% python3 -q
>>> import numpy as np
>>> from numpy import linalg as LA
>>> np.set_printoptions(precision=1, suppress=True, linewidth=140)
>>> def rnd(a):
...     return np.round(a, 1) + 0
... 
>>> mat = np.load("case17.npy")
>>> mat
array([[ -4.2,  -0.9, -33.4,  -0.4,   3.4,   0.1,  -6.9,   0. ],
       [  0.3,  -1. ,   6.4,   0. ,  15.3,   0. ,  -2.4,   0.1],
       [  1.8,   1. ,   0.4,  -0.1,  -4.3,   0.1,  -1.4,   0.7],
       [  2.2,   0.7,  -7.9,   0.4,   4.9,  -0.1,   2.9,   0.5],
       [ -1.5,  -1.4, -13.1,  -0.2, -10.5,   0. ,  -3.9,   0.4],
       [ -2.9,   0.9,  18.2,   0.1, -13.6,   0.1,  -9. ,   0.5],
       [  1. ,   0.9,  15.7,  -0.1,   1.3,   0.1,   2.2,   0.2],
       [  1. ,  -1.3,   0.5,   0.5,  13.1,   0.1,   0.2,  -0.5],
       [ -5.3,   1.5, -25.2,   0.1, -10.4,   0. ,  -2.5,   0. ],
       [ -1.9,  -0.5,  -3.3,   0.2,  -8.5,  -0.2,   1.5,   0.2],
       [  2. ,  -0.3, -16.2,  -0.5,   0.4,   0.2,  -2.2,  -0.4],
       [ -0.1,   1.8,   6.5,  -0.3,   1.6,   0.1,   1.4,   0.6],
       [  0.5,   0.3,  12.8,   0. , -10.4,  -0.2,   2. ,  -0.5],
       [  4.2,  -0.7, -22.4,   0.5,  -0.3,   0.1,  -9.9,   0.1],
       [  2.8,   0.5,  45.1,   0.2,  13.8,  -0.1,   4.1,  -0.2],
       [  1.5,   0.5, -15. ,   0.2,   2.8,   0. ,  -6.7,  -0.2],
       [ -3. ,   1.1,   3.5,  -0.2,  -2.9,   0.1,  -4. ,  -0.2],
       [ -3.8,  -1.4, -20.9,   0.1,  -8.6,   0. ,   8.8,  -0.4],
       [  0.7,   0.3,   0. ,  -0.1,  -8.7,   0.2,   2. ,  -1.5],
       [  1.6,   0.6, -14. ,   0.3,  14.7,   0.1,  -1.3,  -0.4],
       [  1.3,   2.6,   0. ,  -0.5,  13.7,  -0.1,  -2. ,   0.5],
       [  1.9,  -2.1,  29.6,   0. ,   5.6,  -0.1,   0.9,  -0.2],
       [  1.5,   2.2, -22.8,   0.1,  -0.1,  -0.1,  -7.8,  -0.5],
       [ -3.2,  -1. , -25.2,   0.3,  -1. ,  -0.1,  -2.6,  -0.8],
       [ -0.6,   0. ,   1.6,  -0.5,   8.6,   0.2,   3.6,   0.3],
       [ -2.4,  -0.8, -30.8,   0.1,   9.9,  -0.1,   7.1,  -0.2],
       [ -0.1,  -1.6,  36.1,  -0.3,   6.9,   0. ,  -7. ,  -0.9],
       [  1.2,   0.7,  20.4,   0.3,   5.1,  -0.2,  -2.2,   0.4],
       [  1.2,  -1.8,  42.2,   0. ,  -0.4,   0.3,  10.6,  -0.2],
       [  1.6,  -0.1,  27.4,   0.8,   4.4,   0. ,  -1.1,  -0.7],
       [ -2.4,   0.3, -32.9,  -0.5,  14.6,  -0.1,   3.8,  -0.6],
       [ -2.5,  -0.1, -28.5,  -0.3, -17.6,   0. ,   2.5,  -0.8],
       [  0.8,  -1.9, -24.7,  -0.1,  -4.5,  -0.1,   2.5,   0.6],
       [ -2.4,   2.2,  21.3,   0. ,   1.4,   0.4,   0. ,   0.7],
       [ -0.3,  -2.4,  11.3,   0.3,  11.5,   0.1,   7.7,  -0.1],
       [ -0.8,   0.6,   7.2,   0.5,   5. ,  -0.4, -10.1,   0.4],
       [  4. ,  -0.4, -10.1,   0.1,  16.4,   0.3,   6.4,   0.3]])
>>> basis = mat[[34, 15]].astype(float)
>>> for _ in range(6):
...     labels = LA.norm(mat[:, None] - basis, axis=-1).argmin(axis=1)
...     basis = np.array([mat[labels == j].mean(axis=0) for j in range(2)])
... 
>>> labels
array([1, 0, 0, 1, 1, 0, 0, 0, 1, 1, 1, 0, 0, 1, 0, 1, 0, 1, 0, 1, 0, 0, 1, 1, 0, 1, 0, 0, 0, 0, 1, 1, 1, 0, 0, 0, 1])
>>> rnd(basis[1] - basis[0])
array([ -0.8,  -0.3, -35.7,   0. ,  -3. ,   0. ,  -0.3,  -0.1])
>>> Ac = mat - mat.mean(axis=0)
>>> V = LA.svd(Ac)[2][:3]
>>> other = Ac - Ac @ V.T @ V
>>> rnd(np.diag(V.T @ V))
array([0., 0., 1., 0., 1., 0., 1., 0.])
>>> rnd(LA.norm(other) / LA.norm(Ac))
np.float64(0.1)
>>> labels = mat[:, 0] > np.median(mat[:, 0])
>>> u = mat[labels].mean(axis=0) - mat[~labels].mean(axis=0)
>>> labels.astype(int)
array([0, 0, 1, 1, 0, 0, 1, 1, 0, 0, 1, 0, 0, 1, 1, 1, 0, 0, 1, 1, 1, 1, 1, 0, 0, 0, 0, 1, 1, 1, 0, 0, 1, 0, 0, 0, 1])
>>> np.argsort(-np.abs(u).round(6), kind="stable")
array([2, 4, 0, 6, 1, 3, 5, 7])
>>> arr = np.loadtxt("layer9.csv", delimiter=",")
>>> arr
array([[-12.6,  -6.7,   4.7,   9.7,  -4.3,  12.7,  10.9,  16.3,  -5.2,  14.3],
       [ -7.9,  -1.8,   8.8,   5.6,  -6.5,  12.8,   4.7,  18.5,   4.6,   9.1],
       [ -1.9,   2.7,   9.9,   0.8,  -6.2,   9.5,  -1.6,  15.8,  11.8,   2.3],
       [ -3.2,   2.4,  11.5,   1.6,  -7.4,  11.9,  -1. ,  19.2,  12.6,   4. ],
       [  0. ,   0.1,   0.1,   0. ,   0. ,   0. ,   0.1,   0.2,   0. ,   0. ],
       [ -7.4,   0.5,  14.3,   4.7,  -9.6,  16.7,   2.5,  25.8,  12.4,   8.6],
       [-10.7,  -4.1,   8.4,   8.1,  -6.3,  14.5,   8.1,  20. ,   1.3,  12.6],
       [ -3.6,   1.3,   9.1,   2.3,  -6.1,  10. ,   0.3,  15.7,   9.1,   4.2],
       [-10.8,  -4. ,   8.5,   8.1,  -6.5,  14.1,   8. ,  20.1,   1. ,  12.3],
       [ -0.5,   4.5,  12.2,  -0.7,  -7.6,  10.2,  -4.1,  17.8,  16.3,   0.8],
       [ -5.9,   1.4,  13.7,   3.6,  -9.1,  15.3,   1. ,  24.3,  13.2,   6.9],
       [ -7.8,  -1.2,  10.2,   5.4,  -7.1,  13.9,   4.4,  20.3,   6.5,   9.1],
       [ -2.1,   1.2,   7.4,   1.3,  -4.9,   7.6,  -0.4,  12.2,   7.8,   2.7],
       [ -3.8,   0.4,   7.7,   2.3,  -5.1,   8.9,   0.9,  13.8,   7.1,   4.4],
       [ -9.2,  -1.9,  10.5,   6.4,  -7.6,  15.2,   5.6,  22. ,   5.9,  10.6],
       [ -5.5,  -2.5,   3. ,   4.1,  -2.2,   6.3,   4.5,   8.1,  -1.2,   6.2],
       [  0.2,   1.8,   3.9,  -0.5,  -2.5,   3. ,  -1.8,   5.3,   5.8,  -0.3],
       [ -3.6,   1.8,  10.4,   1.7,  -6.8,  10.9,  -0.2,  17.4,  10.8,   4.3],
       [-11.8,  -1.9,  15.2,   8.1, -10.8,  20.7,   6.2,  30.6,   9.9,  13.5],
       [-12.5,  -6.4,   4.8,   9.7,  -4.5,  12.8,  11.1,  16.3,  -5.2,  14.3],
       [-12.4,  -6.6,   4.9,   9.7,  -4.4,  12.6,  11.1,  16.1,  -5.2,  14.4],
       [-12.1,  -3.7,  11.4,   8.7,  -8.3,  17.6,   8.1,  25.1,   4.3,  13.8],
       [  0.5,   3. ,   6.3,  -0.8,  -3.9,   4.8,  -3. ,   9.2,   9.4,  -0.7],
       [-11.2,  -6.4,   3.3,   8.8,  -3.1,  10.5,  10.4,  12.8,  -6.2,  12.8],
       [-12.5,  -6.7,   4.9,   9.7,  -4.3,  12.8,  11.1,  16.3,  -5.2,  14.2],
       [  0.3,   1.1,   2.6,  -0.5,  -1.7,   1.9,  -1.1,   3.6,   3.9,  -0.3],
       [ -2.1,   2. ,   8.6,   1.1,  -5.5,   8.5,  -1.1,  14. ,   9.8,   2.6],
       [ -7.3,   0.5,  14.1,   4.8,  -9.8,  16.8,   2.4,  25.7,  12.1,   8.9],
       [-12.1,  -3.6,  11.2,   8.5,  -8.4,  17.7,   8. ,  25.2,   4. ,  13.7],
       [  0.7,   3.4,   8. ,  -1.1,  -4.8,   6.1,  -3.6,  10.8,  11.5,  -0.6],
       [ -7.4,   0.7,  14.3,   5. ,  -9.9,  16.7,   2.5,  25.9,  12.2,   8.5],
       [-11. ,  -4.1,   8.3,   8.1,  -6.5,  14.4,   8.1,  20.1,   1.1,  12.3],
       [ -6. ,   1.4,  13.6,   3.5,  -9.2,  15.4,   1.1,  24.1,  13.3,   7.1],
       [  0.6,   3. ,   6.6,  -1. ,  -4.1,   4.8,  -3. ,   9.2,   9.4,  -0.5],
       [-12.5,  -7.4,   3.5,   9.9,  -3.7,  11.7,  11.7,  14.5,  -7.2,  14.2]])
>>> vec = np.array([2, 2, 2, 2, 2, 0, 1, 2, 0, 0])
>>> y = arr @ vec
>>> rnd(LA.solve(arr.T @ arr, arr.T @ y))
array([2., 2., 2., 2., 2., 0., 1., 2., 0., 0.])
>>> try:
...     LA.solve(arr, y)
... except LA.LinAlgError as e:
...     print(repr(e))
... 
LinAlgError('Last 2 dimensions of the array must be square')
>>> rnd(LA.lstsq(arr, y)[0])
array([2., 2., 2., 2., 2., 0., 1., 2., 0., 0.])
>>> rng = np.random.default_rng(200364)
>>> y = y + 0.1 * rng.normal(size=35)
>>> rnd(y)
array([25.1, 38. , 40.7, 47.2,  1.1, 59.2, 38.9, 37.6, 38.8, 47.2, 57.1, 43.9, 30. , 31.4, 46.1, 14.5, 14.7, 41.6, 65.1, 26. , 25.7, 50.3,
       25.7, 18.7, 25.9,  9.6, 35.2, 58.3, 49.6, 30.3, 59.8, 37.9, 56. , 25.7, 20.3])
>>> beta, *_ = LA.lstsq(arr, y)
>>> beta.round()
array([ 2.,  2.,  2.,  2.,  2., -0.,  1.,  2.,  0., -0.])
>>> rnd(beta)
array([ 2.1,  2.1,  1.9,  2. ,  2.1, -0.2,  1.3,  2.2,  0.1,  0. ])
